$ python3 -q
>>> import numpy as np
>>> np.set_printoptions(precision=3, suppress=True, linewidth=100, floatmode="fixed")
>>> def tidy(a):
...     return np.round(a, 3) + 0
... 
>>> data = np.load("x.npy")
>>> tidy(data)
array([[-0.233,  0.590, -0.768,  0.088],
       [ 0.093, -0.753, -0.571,  0.312],
       [ 0.791,  0.062, -0.255, -0.553],
       [ 0.558,  0.283,  0.137,  0.768]])
>>> rng = np.random.default_rng(262)
>>> idx = rng.permutation(4)
>>> idx
array([3, 1, 0, 2])
>>> Y = data[idx][:, idx]
>>> np.allclose(Y, data)
False
>>> tidy(np.diag(Y))
array([ 0.768, -0.753, -0.233, -0.255])
>>> x = np.array([2, 2, 4, 5])
>>> tidy(np.linalg.norm(x)), tidy(np.linalg.norm(data @ x))
(np.float64(7.0), np.float64(7.0))
>>> tidy(np.abs(np.linalg.eigvals(data)))
array([1.000, 1.000, 1.000, 1.000])
>>> tidy(data.T @ (data @ x))
array([2.000, 2.000, 4.000, 5.000])
>>> 4 - np.linalg.matrix_rank(data - np.eye(4), tol=1e-8)
np.int64(1)
>>> tidy(np.linalg.det(data))
np.float64(-1.0)
>>> Q = data.astype(float).copy()
>>> for j in range(4):
...     Q[:, j] -= Q[:, :j] @ (Q[:, :j].T @ Q[:, j])
...     Q[:, j] /= np.linalg.norm(Q[:, j])
... 
>>> tidy(Q)
array([[-0.233,  0.590, -0.768,  0.088],
       [ 0.093, -0.753, -0.571,  0.312],
       [ 0.791,  0.062, -0.255, -0.553],
       [ 0.558,  0.283,  0.137,  0.768]])
>>> tidy(Q.T @ data)
array([[1.000, 0.000, 0.000, 0.000],
       [0.000, 1.000, 0.000, 0.000],
       [0.000, 0.000, 1.000, 0.000],
       [0.000, 0.000, 0.000, 1.000]])
>>> tidy(Q.T @ Q)
array([[1.000, 0.000, 0.000, 0.000],
       [0.000, 1.000, 0.000, 0.000],
       [0.000, 0.000, 1.000, 0.000],
       [0.000, 0.000, 0.000, 1.000]])
>>> Q, vecs = np.linalg.qr(data[:, :1])[0], np.linalg.qr(data[:, 1:])[0]
>>> sigma = np.linalg.svd(Q.T @ vecs, compute_uv=False)
>>> tidy(sigma)
array([0.000])
>>> np.degrees(np.arccos(sigma.clip(0, 1)))
array([90.000])
>>> W0 = np.load("case1.npy")
>>> W0
array([[-0.949, -1.435, -0.038],
       [-0.478, -0.141, -0.124],
       [-1.757, -2.994, -0.158],
       [ 0.352,  0.482,  0.348],
       [ 0.000, -1.274,  0.184],
       [ 2.621,  4.388,  0.246],
       [-0.754, -1.890,  0.606],
       [-0.225, -0.835, -0.795],
       [-1.220, -1.715,  0.304],
       [ 1.799,  3.068, -0.127],
       [ 0.899,  2.938, -0.004],
       [-0.782, -2.024,  0.353],
       [-0.909, -1.408, -0.054],
       [ 1.044,  0.793,  0.103],
       [-0.094,  0.024,  0.052],
       [-0.627, -0.235, -0.405],
       [-1.346, -2.661,  0.529],
       [-0.613, -1.896,  0.135],
       [ 1.519,  3.884,  0.215],
       [ 0.490, -0.945,  0.074],
       [-0.490, -1.155,  0.230]])
>>> Xs = W0 - W0.mean(axis=0)
>>> vecs = np.linalg.svd(Xs)[2][:1]
>>> Y = Xs - Xs @ vecs.T @ vecs
>>> tidy((Xs @ vecs.T).std(axis=0))
array([2.323])
>>> Y = np.array([[3, 4], [-3, 4], [2, 3]])
>>> F = np.tile(Y, (2, 3))
>>> F
array([[ 3,  4,  3,  4,  3,  4],
       [-3,  4, -3,  4, -3,  4],
       [ 2,  3,  2,  3,  2,  3],
       [ 3,  4,  3,  4,  3,  4],
       [-3,  4, -3,  4, -3,  4],
       [ 2,  3,  2,  3,  2,  3]])
>>> # column 2 repeats column 0
>>> Y = np.array([[2, -1, 2],
...     [0, -1, 2],
...     [-2, -3, 2],
...     [2, -2, 2],
...     [-1, -1, 2],
...     [1, -1, -2]])
>>> Y.T @ F.T
array([[  9,  15,   7,   9,  15,   7],
       [-31,  -1, -22, -31,  -1, -22],
       [ 26, -10,  18,  26, -10,  18]])
>>> np.einsum("ik,kj->ji", F, Y)
array([[  9,  15,   7,   9,  15,   7],
       [-31,  -1, -22, -31,  -1, -22],
       [ 26, -10,  18,  26, -10,  18]])
>>> tidy(F @ np.linalg.pinv(F) @ F)
array([[ 3.000,  4.000,  3.000,  4.000,  3.000,  4.000],
       [-3.000,  4.000, -3.000,  4.000, -3.000,  4.000],
       [ 2.000,  3.000,  2.000,  3.000,  2.000,  3.000],
       [ 3.000,  4.000,  3.000,  4.000,  3.000,  4.000],
       [-3.000,  4.000, -3.000,  4.000, -3.000,  4.000],
       [ 2.000,  3.000,  2.000,  3.000,  2.000,  3.000]])
>>> feats = np.load("run18.npy")
>>> feats
array([[-3.321, -9.417,  0.531],
       [-4.453,  8.819,  1.545],
       [-8.927,  0.349,  4.493],
       [-6.845,  2.628,  6.800],
       [ 3.677,  5.890,  7.196],
       [ 9.727, -0.208, -2.310],
       [-1.145,  9.931,  0.273],
       [ 2.880, -9.089, -3.015],
       [-9.050,  1.999,  3.756],
       [ 8.905, -2.766, -3.612],
       [-0.861,  7.212, -6.874],
       [ 1.230, -8.333,  5.390],
       [ 4.885, -7.873,  3.762],
       [-7.467, -1.870, -6.383],
       [-9.734,  2.283, -0.211],
       [ 9.385, -1.579, -3.072],
       [ 3.815,  7.359,  5.593],
       [ 4.578, -8.551,  2.433],
       [ 6.748,  1.886,  7.135],
       [-6.154, -4.914, -6.163]])
>>> idx = rng.permutation(3)
>>> Y = feats[:, idx] * rng.choice([-1, 1], 3)
>>> Y
array([[ 0.531, -3.321, -9.417],
       [ 1.545, -4.453,  8.819],
       [ 4.493, -8.927,  0.349],
       [ 6.800, -6.845,  2.628],
       [ 7.196,  3.677,  5.890],
       [-2.310,  9.727, -0.208],
       [ 0.273, -1.145,  9.931],
       [-3.015,  2.880, -9.089],
       [ 3.756, -9.050,  1.999],
       [-3.612,  8.905, -2.766],
       [-6.874, -0.861,  7.212],
       [ 5.390,  1.230, -8.333],
       [ 3.762,  4.885, -7.873],
       [-6.383, -7.467, -1.870],
       [-0.211, -9.734,  2.283],
       [-3.072,  9.385, -1.579],
       [ 5.593,  3.815,  7.359],
       [ 2.433,  4.578, -8.551],
       [ 7.135,  6.748,  1.886],
       [-6.163, -6.154, -4.914]])
>>> left, _, Vt = np.linalg.svd(feats.T @ Y)
>>> tidy(left @ Vt)
array([[0.000, 1.000, 0.000],
       [0.000, 0.000, 1.000],
       [1.000, 0.000, 0.000]])
>>> tidy(np.linalg.lstsq(feats, Y)[0])
array([[0.000, 1.000, 0.000],
       [0.000, 0.000, 1.000],
       [1.000, 0.000, 0.000]])
>>> Y = np.c_[feats[:, :2] @ np.array([[0, 1], [1, 0]]), np.array([4, -1, 4, -5, 2, -1, 0, 1, 1, -3, -3, -1, -5, -5, -5, -4, 1, -3, 4, -3])]
>>> Y
array([[-9.417, -3.321,  4.000],
       [ 8.819, -4.453, -1.000],
       [ 0.349, -8.927,  4.000],
       [ 2.628, -6.845, -5.000],
       [ 5.890,  3.677,  2.000],
       [-0.208,  9.727, -1.000],
       [ 9.931, -1.145,  0.000],
       [-9.089,  2.880,  1.000],
       [ 1.999, -9.050,  1.000],
       [-2.766,  8.905, -3.000],
       [ 7.212, -0.861, -3.000],
       [-8.333,  1.230, -1.000],
       [-7.873,  4.885, -5.000],
       [-1.870, -7.467, -5.000],
       [ 2.283, -9.734, -5.000],
       [-1.579,  9.385, -4.000],
       [ 7.359,  3.815,  1.000],
       [-8.551,  4.578, -3.000],
       [ 1.886,  6.748,  4.000],
       [-4.914, -6.154, -3.000]])
>>> tidy(np.linalg.norm(np.linalg.qr(feats)[0].T @ Y, axis=0) ** 2 / ((Y ** 2).sum(axis=0) + 1e-12))
array([1.000, 1.000, 0.116])
>>> tidy(np.linalg.lstsq(feats, Y[:, 0])[0])
array([0.000, 1.000, 0.000])
>>> tidy(np.linalg.norm(Y - feats @ np.linalg.lstsq(feats, Y)[0], axis=0))
array([ 0.000,  0.000, 13.624])
>>> np.linalg.matrix_rank(Y)
np.int64(3)
>>> x = np.array([-1, 0, 0])
>>> target = feats @ x
>>> target
array([ 3.321,  4.453,  8.927,  6.845, -3.677, -9.727,  1.145, -2.880,  9.050, -8.905,  0.861,
       -1.230, -4.885,  7.467,  9.734, -9.385, -3.815, -4.578, -6.748,  6.154])
>>> tidy(np.linalg.pinv(feats) @ feats)
array([[1.000, 0.000, 0.000],
       [0.000, 1.000, 0.000],
       [0.000, 0.000, 1.000]])
>>> target = target + 0.1 * rng.normal(size=20)
>>> tidy(target)
array([ 3.327,  4.501,  9.090,  6.711, -3.586, -9.675,  1.196, -2.909,  9.312, -8.977,  0.887,
       -1.147, -4.941,  7.392,  9.817, -9.593, -3.951, -4.547, -6.752,  6.372])
>>> b, *_ = np.linalg.lstsq(feats, target)
>>> b.round()
array([-1.000, -0.000,  0.000])
>>> Xs = feats - feats.mean(axis=0)
>>> left, sigma, Vt = np.linalg.svd(Xs, full_matrices=False)
>>> tidy(sigma ** 2 / (sigma ** 2).sum())
array([0.469, 0.333, 0.198])
>>> tidy((sigma ** 2).sum() ** 2 / (sigma ** 4).sum())
np.float64(2.703)
>>> tidy(Xs.mean(axis=0))
array([0.000, 0.000, 0.000])
>>> tidy(np.abs(Vt[-1]))
array([0.094, 0.253, 0.963])
>>> X = np.vander(np.arange(3) - 2, 3, increasing=True)
>>> X
array([[ 1, -2,  4],
       [ 1, -1,  1],
       [ 1,  0,  0]])
>>> vals, vecs = np.linalg.eig(X)
>>> tidy(X @ vecs[:, 0] - vals[0] * vecs[:, 0])
array([0.000, 0.000, 0.000])
>>> tidy(np.sort(np.linalg.eigvals(X @ X)))
array([1.000, 1.000, 4.000])
>>> tidy(np.linalg.eigvals(X))
array([ 2.000, -1.000, -1.000])
>>> np.kron(np.eye(2, dtype=int), X)
array([[ 1, -2,  4,  0,  0,  0],
       [ 1, -1,  1,  0,  0,  0],
       [ 1,  0,  0,  0,  0,  0],
       [ 0,  0,  0,  1, -2,  4],
       [ 0,  0,  0,  1, -1,  1],
       [ 0,  0,  0,  1,  0,  0]])
>>> tidy(np.linalg.det(X.T))
np.float64(2.0)
>>> tidy(np.linalg.det(X[::-1]))
np.float64(-2.0)
>>> np.einsum("ii->", X)
np.int64(0)
>>> u, v = X[0], X[1]
>>> u @ u
np.int64(21)
>>> pr = (u @ v) / (u @ u) * u
>>> tidy(pr)
array([ 0.333, -0.667,  1.333])
>>> tidy((v - pr) @ u)
np.float64(0.0)
>>> np.linalg.matrix_rank(np.outer(u, v))
np.int64(1)
>>> tidy(np.linalg.norm(u + v) ** 2 + np.linalg.norm(u - v) ** 2)
np.float64(48.0)
>>> A = np.loadtxt("sample5.csv", delimiter=",")
>>> A
array([[-16.589,  -5.826, -10.876],
       [-11.643,  -5.119,  -7.025],
       [-10.774,  -4.974,  -6.367],
       [ -8.831,  -4.617,  -4.923],
       [ -7.810,  -4.407,  -4.183],
       [ -5.518,  -3.852,  -2.585],
       [ -3.305,  -3.126,  -1.177],
       [ -2.245,  -2.641,  -0.590],
       [ -1.714,  -2.330,  -0.334],
       [ -1.230,  -1.976,  -0.138],
       [  1.922,   2.460,   1.775],
       [  2.107,   2.566,   1.984],
       [  2.381,   2.712,   2.294],
       [  2.496,   2.769,   2.425],
       [  2.528,   2.785,   2.461],
       [  3.132,   3.056,   3.151],
       [  3.946,   3.366,   4.083],
       [  4.750,   3.629,   5.003],
       [  4.787,   3.641,   5.047],
       [  6.238,   4.042,   6.706],
       [ 17.695,   5.963,  19.659],
       [ 17.947,   5.994,  19.940]])
>>> P = A @ np.linalg.solve(A.T @ A, A.T)
>>> tidy(P @ A[:, 2])
array([-10.876,  -7.025,  -6.367,  -4.923,  -4.183,  -2.585,  -1.177,  -0.590,  -0.334,  -0.138,
         1.775,   1.984,   2.294,   2.425,   2.461,   3.151,   4.083,   5.003,   5.047,   6.706,
        19.659,  19.940])
>>> np.allclose(P @ P, P)
True
>>> tidy(np.linalg.eigvalsh(P))
array([0.000, 0.000, 0.000, 0.000, 0.000, 0.000, 0.000, 0.000, 0.000, 0.000, 0.000, 0.000, 0.000,
       0.000, 0.000, 0.000, 0.000, 0.000, 0.000, 1.000, 1.000, 1.000])
>>> cov = np.cov(A, rowvar=False)
>>> tidy(np.linalg.eigvalsh(cov)[::-1])
array([136.951,   3.251,   0.421])
>>> tidy(np.median(A, axis=0))
array([2.014, 2.513, 1.880])
>>> tidy(cov)
array([[70.861, 31.204, 60.644],
       [31.204, 16.005, 25.458],
       [60.644, 25.458, 53.757]])
>>> tidy(np.corrcoef(A.T))
array([[1.000, 0.927, 0.983],
       [0.927, 1.000, 0.868],
       [0.983, 0.868, 1.000]])
>>> x = np.array([4, 4, -3, -4, 5, -2])
>>> (F @ x).argmax()
np.int64(0)
>>> np.einsum("ij,j->i", F, x)
array([ 10, -26,   6,  10, -26,   6])
>>> arr = np.array([[-0.5, 0.1, 0.7],
...     [-0.6, -0.1, 0.0],
...     [-1.4, 1.0, 0.5],
...     [-1.4, -0.2, 0.5]])
>>> arr[:, 1] *= 5
>>> arr
array([[-0.500,  0.500,  0.700],
       [-0.600, -0.500,  0.000],
       [-1.400,  5.000,  0.500],
       [-1.400, -1.000,  0.500]])
>>> Q, r_ = np.linalg.qr(arr)
>>> tidy(np.trace(Q @ Q.T))
np.float64(3.0)
>>> np.allclose(r_.T @ r_, arr.T @ arr)
True
>>> tidy(abs(r_[0, 0])), tidy(np.linalg.norm(arr[:, 0]))
(np.float64(2.128), np.float64(2.128))
>>> Y = arr + rng.integers(-2, 3, (4, 2)) @ rng.integers(-2, 3, (2, 3))
>>> tidy(Y)
array([[-2.500,  0.500,  2.700],
       [ 3.400, -0.500, -4.000],
       [ 2.600,  5.000, -3.500],
       [ 0.600, -1.000, -1.500]])
>>> Y - arr
array([[-2.000,  0.000,  2.000],
       [ 4.000,  0.000, -4.000],
       [ 4.000,  0.000, -4.000],
       [ 2.000,  0.000, -2.000]])
>>> np.abs(Y - arr).sum(axis=1)
array([4.000, 8.000, 8.000, 4.000])
>>> P = arr @ np.linalg.solve(arr.T @ arr, arr.T)
>>> tidy(np.trace(P))
np.float64(3.0)
>>> tidy(np.linalg.eigvalsh(P))
array([0.000, 1.000, 1.000, 1.000])
>>> Q, vecs = np.linalg.qr(arr[:, :1])[0], np.linalg.qr(arr[:, 1:])[0]
>>> sigma = np.linalg.svd(Q.T @ vecs, compute_uv=False)
>>> tidy(np.degrees(np.arccos(sigma.clip(0, 1))))
array([32.996])
>>> tidy(sigma)
array([0.839])
>>> tidy(np.linalg.norm(Q @ Q.T - vecs @ vecs.T, 2))
np.float64(1.0)
>>> J = np.array([[39, -17, 26, 11],
...     [-17, 35, -18, -19],
...     [26, -18, 35, 23],
...     [11, -19, 23, 60]])
>>> J
array([[ 39, -17,  26,  11],
       [-17,  35, -18, -19],
       [ 26, -18,  35,  23],
       [ 11, -19,  23,  60]])
>>> # symmetric
>>> D = np.linalg.norm(feats[:, None] - feats[None], axis=-1)
>>> np.linalg.matrix_rank(D ** 2)
np.int64(5)
>>> (D + 1e9 * np.eye(20)).round(6).argmin(axis=1)
array([11,  6,  8,  8, 16, 15,  1, 17,  2, 15,  6, 12, 17, 19,  8,  9,  4, 12,  4, 13])
>>> np.unravel_index(D.round(6).argmax(), D.shape)
(np.int64(8), np.int64(9))
>>> tidy(D[:5, :5])
array([[ 0.000, 18.299, 11.937, 14.029, 18.102],
       [18.299,  0.000, 10.022,  8.466, 10.325],
       [11.937, 10.022,  0.000,  3.854, 14.031],
       [14.029,  8.466,  3.854,  0.000, 11.023],
       [18.102, 10.325, 14.031, 11.023,  0.000]])
>>> tidy(np.linalg.norm(feats, axis=1))
array([10.000, 10.000, 10.000, 10.000, 10.000, 10.000, 10.001, 10.000, 10.000, 10.000, 10.000,
       10.000, 10.000, 10.000, 10.000, 10.000, 10.000, 10.000, 10.000, 10.000])
>>> np.flatnonzero(D[17] < D.mean() / 2)
array([ 7, 11, 12, 17])
